In [1]: import numpy as np

In [2]: from numpy import linalg as LA

In [3]: np.set_printoptions(suppress=True, linewidth=200)

In [4]: arr = np.loadtxt("test12.csv", delimiter=",")

In [5]: arr
Out[5]: 
array([[ 6.7 ,  1.9 , -1.7 ,  1.7 ],
       [-4.33, -0.4 ,  1.2 , -1.1 ],
       [-0.86, -0.7 , -0.8 , -0.3 ],
       [ 0.93,  1.9 ,  0.1 ,  0.2 ],
       [ 5.39, -0.4 ,  0.  ,  1.3 ],
       [ 3.11,  0.5 ,  1.7 ,  0.7 ],
       [ 3.15,  0.7 , -1.6 ,  0.9 ],
       [ 4.03, -0.3 , -1.8 ,  1.  ],
       [-4.57, -0.4 , -1.5 , -1.2 ],
       [ 4.48,  1.1 ,  0.3 ,  1.1 ],
       [ 2.6 , -0.6 , -1.4 ,  0.8 ],
       [ 0.27,  0.4 , -1.3 ,  0.1 ],
       [ 3.26, -0.6 , -0.1 ,  0.9 ],
       [ 3.23, -1.6 , -1.7 ,  0.8 ],
       [-2.08,  0.3 ,  0.9 , -0.5 ],
       [-4.2 ,  1.1 ,  0.  , -1.2 ],
       [ 0.76,  0.2 ,  0.9 ,  0.2 ],
       [-7.89,  0.2 ,  0.2 , -1.9 ],
       [-5.58, -0.3 , -0.6 , -1.4 ]])

In [6]: left, sig, vt = LA.svd(arr)

In [7]: sig.round(2)
Out[7]: array([18.37,  4.85,  3.72,  0.28])

In [8]: np.argmax(sig[:-1] / (sig[1:] + 1e-6)) + 1
Out[8]: np.int64(3)

In [9]: A2 = left[:, :3] @ np.diag(sig[:3]) @ vt[:3]

In [10]: round(np.abs(arr - A2).max(), 2)
Out[10]: np.float64(0.12)

In [11]: np.round(LA.norm(arr - A2) / LA.norm(arr), 2)
Out[11]: np.float64(0.01)

In [12]: round(LA.norm(arr, 2) / LA.norm(arr), 2)
Out[12]: np.float64(0.95)

In [13]: np.argsort(-LA.norm(arr, axis=0).round(6), kind="stable")[:3]
Out[13]: array([0, 2, 3])

In [14]: LA.matrix_rank(arr, rtol=0.1)
Out[14]: np.int64(3)

In [15]: round(np.log10(LA.cond(arr)))
Out[15]: 2

In [16]: x = np.array([1, 1, 0, 3])

In [17]: h = np.maximum(arr @ x, 0)

In [18]: np.round(np.maximum(arr @ (3 * x), 0), 2)
Out[18]: array([41.1 ,  0.  ,  0.  , 10.29, 26.67, 17.13, 19.65, 20.19,  0.  , 26.64, 13.2 ,  2.91, 16.08, 12.09,  0.  ,  0.  ,  4.68,  0.  ,  0.  ])

In [19]: np.flatnonzero(h > 1e-9)
Out[19]: array([ 0,  3,  4,  5,  6,  7,  9, 10, 11, 12, 13, 16])

In [20]: np.round(np.tanh(arr @ x), 2)
Out[20]: array([ 1.  , -1.  , -0.99,  1.  ,  1.  ,  1.  ,  1.  ,  1.  , -1.  ,  1.  ,  1.  ,  0.75,  1.  ,  1.  , -1.  , -1.  ,  0.92, -1.  , -1.  ])

In [21]: x = np.array([9, -1, -9, -9])

In [22]: LA.norm(arr @ x) <= LA.norm(arr, 2) * LA.norm(x) + 1e-9
Out[22]: np.True_

In [23]: arr @ np.eye(4)[3]
Out[23]: array([ 1.7, -1.1, -0.3,  0.2,  1.3,  0.7,  0.9,  1. , -1.2,  1.1,  0.8,  0.1,  0.9,  0.8, -0.5, -1.2,  0.2, -1.9, -1.4])

In [24]: mat = np.load("a.npy")

In [25]: mat
Out[25]: 
array([[-4, -5, -4, -5, -1],
       [ 2,  2,  4,  3,  1],
       [-1,  6, -9,  2, -4],
       [-5,  0, -9, -2, -4],
       [-2,  0, -6, -2, -2]])

In [26]: np.round(np.poly(mat), 2) + 0
Out[26]: array([   1.,   15.,   -1., -155.,    0.,    0.])

In [27]: np.einsum("ii->", mat)
Out[27]: np.int64(-15)

In [28]: round(float(LA.det(mat.T)), 2)
Out[28]: 0.0

In [29]: np.round(LA.eigvals(mat), 2) + 0
Out[29]: array([-14.31+0.j,  -3.65+0.j,   2.97+0.j,   0.  +0.j,   0.  +0.j])

In [30]: round(LA.eigvals(mat).sum().real, 2)
Out[30]: np.float64(-15.0)

In [31]: left, sig, vt = LA.svd(mat)

In [32]: np.argmax(sig[:-1] / (sig[1:] + 1e-6)) + 1
Out[32]: np.int64(3)

In [33]: A2 = left[:, :3] @ np.diag(sig[:3]) @ vt[:3]

In [34]: A2.round(2) + 0
Out[34]: 
array([[-4., -5., -4., -5., -1.],
       [ 2.,  2.,  4.,  3.,  1.],
       [-1.,  6., -9.,  2., -4.],
       [-5.,  0., -9., -2., -4.],
       [-2.,  0., -6., -2., -2.]])

In [35]: LA.matrix_rank(A2)
Out[35]: np.int64(3)

In [36]: Xs = arr - arr.mean(axis=0)

In [37]: vecs = LA.svd(Xs)[2][:3]

In [38]: A2 = Xs - Xs @ vecs.T @ vecs

In [39]: np.round(np.diag(vecs.T @ vecs), 2)
Out[39]: array([0.94, 1.  , 1.  , 0.06])

In [40]: np.round(np.cov(Xs @ vecs.T, rowvar=False), 2) + 0
Out[40]: 
array([[18.49,  0.  ,  0.  ],
       [ 0.  ,  1.23,  0.  ],
       [ 0.  ,  0.  ,  0.7 ]])

In [41]: round(LA.norm(A2) / LA.norm(Xs), 2)
Out[41]: np.float64(0.01)

In [42]: np.abs(np.diag(LA.qr(mat)[1])) > 1e-9
Out[42]: array([ True,  True,  True, False, False])

In [43]: np.round(mat @ LA.pinv(mat) @ mat, 2) + 0
Out[43]: 
array([[-4., -5., -4., -5., -1.],
       [ 2.,  2.,  4.,  3.,  1.],
       [-1.,  6., -9.,  2., -4.],
       [-5.,  0., -9., -2., -4.],
       [-2.,  0., -6., -2., -2.]])

In [44]: E = np.array([[-1, -1, -1, -1],
    ...:     [-1, -2, -2, -2],
    ...:     [-1, -2, -3, -3],
    ...:     [-1, -2, -3, -4]])

In [45]: E
Out[45]: 
array([[-1, -1, -1, -1],
       [-1, -2, -2, -2],
       [-1, -2, -3, -3],
       [-1, -2, -3, -4]])

In [46]: T = np.stack([E, -2 * E, E[::-1]])

In [47]: T.shape
Out[47]: (3, 4, 4)

In [48]: LA.matrix_rank(T.reshape(3, -1))
Out[48]: np.int64(2)

In [49]: np.round(LA.norm(T, axis=(1, 2)), 2)
Out[49]: array([ 8.37, 16.73,  8.37])

In [50]: np.einsum("bij,cij->bc", T, T)
Out[50]: 
array([[  70, -140,   54],
       [-140,  280, -108],
       [  54, -108,   70]])

In [51]: np.round(LA.det(T), 2)
Out[51]: array([ 1., 16.,  1.])

In [52]: def softmax(z):
    ...:     e = np.exp(z - z.max(axis=-1, keepdims=True))
    ...:     return e / e.sum(axis=-1, keepdims=True)
    ...: 

In [53]: np.round(softmax(10 * E[3]), 2) + 0
Out[53]: array([1., 0., 0., 0.])

In [54]: np.round(softmax(E).sum(axis=1), 2)
Out[54]: array([1., 1., 1., 1.])

In [55]: np.round(softmax(E[3] + 5), 2)
Out[55]: array([0.64, 0.24, 0.09, 0.03])

In [56]: scores = E @ E.T / np.sqrt(4)

In [57]: np.round(softmax(scores)[3] @ E, 2)
Out[57]: array([-1.  , -2.  , -3.  , -3.87])

In [58]: np.round(softmax(scores), 2) + 0
Out[58]: 
array([[0.03, 0.12, 0.32, 0.53],
       [0.  , 0.04, 0.26, 0.7 ],
       [0.  , 0.01, 0.18, 0.81],
       [0.  , 0.  , 0.12, 0.88]])

In [59]: softmax(scores).round(6).argmax(axis=1)
Out[59]: array([3, 3, 3, 3])

In [60]: np.einsum("ii->", E)
Out[60]: np.int64(-10)

In [61]: round(LA.det(E[::-1]), 2)
Out[61]: np.float64(1.0)

In [62]: np.round(LA.eigvals(E), 2)
Out[62]: array([-8.29, -1.  , -0.43, -0.28])

In [63]: np.kron(np.eye(2, dtype=int), E)
Out[63]: 
array([[-1, -1, -1, -1,  0,  0,  0,  0],
       [-1, -2, -2, -2,  0,  0,  0,  0],
       [-1, -2, -3, -3,  0,  0,  0,  0],
       [-1, -2, -3, -4,  0,  0,  0,  0],
       [ 0,  0,  0,  0, -1, -1, -1, -1],
       [ 0,  0,  0,  0, -1, -2, -2, -2],
       [ 0,  0,  0,  0, -1, -2, -3, -3],
       [ 0,  0,  0,  0, -1, -2, -3, -4]])

In [64]: np.round(LA.det(2 * E), 2), round(LA.det(E), 2)
Out[64]: (np.float64(16.0), np.float64(1.0))

In [65]: J = np.loadtxt("arr.csv", delimiter=",")

In [66]: J
Out[66]: 
array([[  2.,   2.,   6.,  -7.],
       [ -7.,   2.,   5.,  -5.],
       [  2.,  -3.,   7.,  -1.],
       [  1., -11.,  13.,  -2.],
       [  1.,  -4.,  15.,   1.],
       [  9.,  -3.,  23.,   7.],
       [ 16.,   0.,  31.,   3.],
       [ 20.,  -8.,  23.,   8.],
       [ 12.,  -7.,  32.,  11.],
       [ 11.,  -1.,  36.,  17.],
       [ 16.,   1.,  34.,  22.],
       [ 24.,  -3.,  29.,  30.],
       [ 21.,   0.,  36.,  23.],
       [ 20.,   9.,  38.,  20.],
       [ 22.,   0.,  31.,  16.],
       [ 15.,   1.,  37.,  24.],
       [ 23.,  10.,  41.,  23.],
       [ 29.,   5.,  37.,  15.],
       [ 38.,   4.,  29.,  12.],
       [ 35.,   8.,  25.,  10.],
       [ 32.,   3.,  16.,   7.],
       [ 40.,   5.,  23.,   2.],
       [ 34.,  -2.,  24.,   1.],
       [ 39.,  -7.,  27.,  -7.],
       [ 33.,   1.,  29.,   1.],
       [ 40.,  -5.,  38.,  -8.]])

In [67]: Xs = J - J.mean(axis=0)

In [68]: left, sig, vt = LA.svd(Xs, full_matrices=False)

In [69]: np.searchsorted(np.cumsum(sig ** 2) / (sig ** 2).sum(), 0.9) + 1
Out[69]: np.int64(3)

In [70]: sig.round(2)
Out[70]: array([80.14, 59.43, 28.2 , 21.24])

In [71]: np.abs(vt[0]).argmax()
Out[71]: np.int64(0)

In [72]: (np.sign(left[:, 0]) == np.sign(left[0, 0])).astype(int)
Out[72]: array([1, 1, 1, 1, 1, 1, 1, 1, 1, 0, 0, 0, 0, 0, 0, 0, 0, 0, 0, 0, 0, 0, 0, 0, 0, 0])

In [73]: d = LA.norm(J[:, None] - J[None], axis=-1)

In [74]: d.shape
Out[74]: (26, 26)

In [75]: d[:5, :5].round(2)
Out[75]: 
array([[ 0.  ,  9.27,  7.87, 15.62, 13.49],
       [ 9.27,  0.  , 11.22, 17.49, 15.36],
       [ 7.87, 11.22,  0.  , 10.1 ,  8.37],
       [15.62, 17.49, 10.1 ,  0.  ,  7.87],
       [13.49, 15.36,  8.37,  7.87,  0.  ]])

In [76]: G = J.T @ J

In [77]: np.diag(G)
Out[77]: array([15472.,   687., 20801.,  4923.])

In [78]: np.round(LA.svd(J, compute_uv=False) ** 2, 2)
Out[78]: array([36659.92,  3534.69,  1230.73,   457.65])

In [79]: G
Out[79]: 
array([[15472.,   421., 15726.,  4823.],
       [  421.,   687.,   287.,   506.],
       [15726.,   287., 20801.,  7721.],
       [ 4823.,   506.,  7721.,  4923.]])

In [80]: np.allclose(G, G.T)
Out[80]: True

In [81]: (J @ J.T).shape
Out[81]: (26, 26)

In [82]: LA.matrix_rank(G)
Out[82]: np.int64(4)

In [83]: x = np.ones(4)

In [84]: for _ in range(4):
    ...:     x = G @ x
    ...:     x /= LA.norm(x)
    ...:     print(round(x @ G @ x, 2))
    ...: 
36629.81
36659.75
36659.92
36659.92

In [85]: round(LA.eigvalsh(G)[-1], 2)
Out[85]: np.float64(36659.92)

In [86]: proj = J @ LA.solve(J.T @ J, J.T)

In [87]: np.allclose(proj @ proj, proj)
Out[87]: True

In [88]: np.round(LA.eigvalsh(proj), 2) + 0
Out[88]: array([0., 0., 0., 0., 0., 0., 0., 0., 0., 0., 0., 0., 0., 0., 0., 0., 0., 0., 0., 0., 0., 0., 1., 1., 1., 1.])

In [89]: round(float(np.trace(proj)), 2)
Out[89]: 4.0

In [90]: m1 = np.diag(20 * np.array([3, 1, -5, 3, -3])) + np.array([[1, 0, 1, 2, 0],
    ...:     [-2, 1, -1, -3, -3],
    ...:     [-1, -2, 1, 0, 3],
    ...:     [-3, 0, 0, -1, -1],
    ...:     [-3, 1, 3, 1, -2]])

In [91]: m1
Out[91]: 
array([[ 61,   0,   1,   2,   0],
       [ -2,  21,  -1,  -3,  -3],
       [ -1,  -2, -99,   0,   3],
       [ -3,   0,   0,  59,  -1],
       [ -3,   1,   3,   1, -62]])

In [92]: rng = np.random.default_rng(437837)

In [93]: idx = rng.permutation(5)

In [94]: idx
Out[94]: array([3, 4, 0, 1, 2])

In [95]: A2 = m1[idx][:, idx]

In [96]: np.trace(A2)
Out[96]: np.int64(-20)

In [97]: np.round(np.sort(np.abs(LA.eigvals(A2))), 2)
Out[97]: array([20.98, 60.03, 60.03, 61.72, 99.25])

In [98]: x = np.array([2, 2, 1, 3, 3])

In [99]: h = np.maximum(m1 @ x, 0)

In [100]: np.tanh(m1 @ x)
Out[100]: array([ 1.,  1., -1.,  1., -1.])

In [101]: m1 * (h > 1e-9)[:, None]
Out[101]: 
array([[61,  0,  1,  2,  0],
       [-2, 21, -1, -3, -3],
       [ 0,  0,  0,  0,  0],
       [-3,  0,  0, 59, -1],
       [ 0,  0,  0,  0,  0]])

In [102]: np.maximum(m1 @ x, 0) - np.maximum(-m1 @ x, 0)
Out[102]: array([ 129,   19,  -96,  168, -184])

In [103]: u = np.array([1, 3, 1, 1, 1]) + 0.5

In [104]: F = np.eye(5) - 2 * np.outer(u, u) / (u @ u)

In [105]: F.round(2)
Out[105]: 
array([[ 0.79, -0.49, -0.21, -0.21, -0.21],
       [-0.49, -0.15, -0.49, -0.49, -0.49],
       [-0.21, -0.49,  0.79, -0.21, -0.21],
       [-0.21, -0.49, -0.21,  0.79, -0.21],
       [-0.21, -0.49, -0.21, -0.21,  0.79]])

In [106]: A2 = LA.inv(F)

In [107]: round(float(LA.det(F) * LA.det(A2)), 2)
Out[107]: 1.0

In [108]: A2.round(2)
Out[108]: 
array([[ 0.79, -0.49, -0.21, -0.21, -0.21],
       [-0.49, -0.15, -0.49, -0.49, -0.49],
       [-0.21, -0.49,  0.79, -0.21, -0.21],
       [-0.21, -0.49, -0.21,  0.79, -0.21],
       [-0.21, -0.49, -0.21, -0.21,  0.79]])
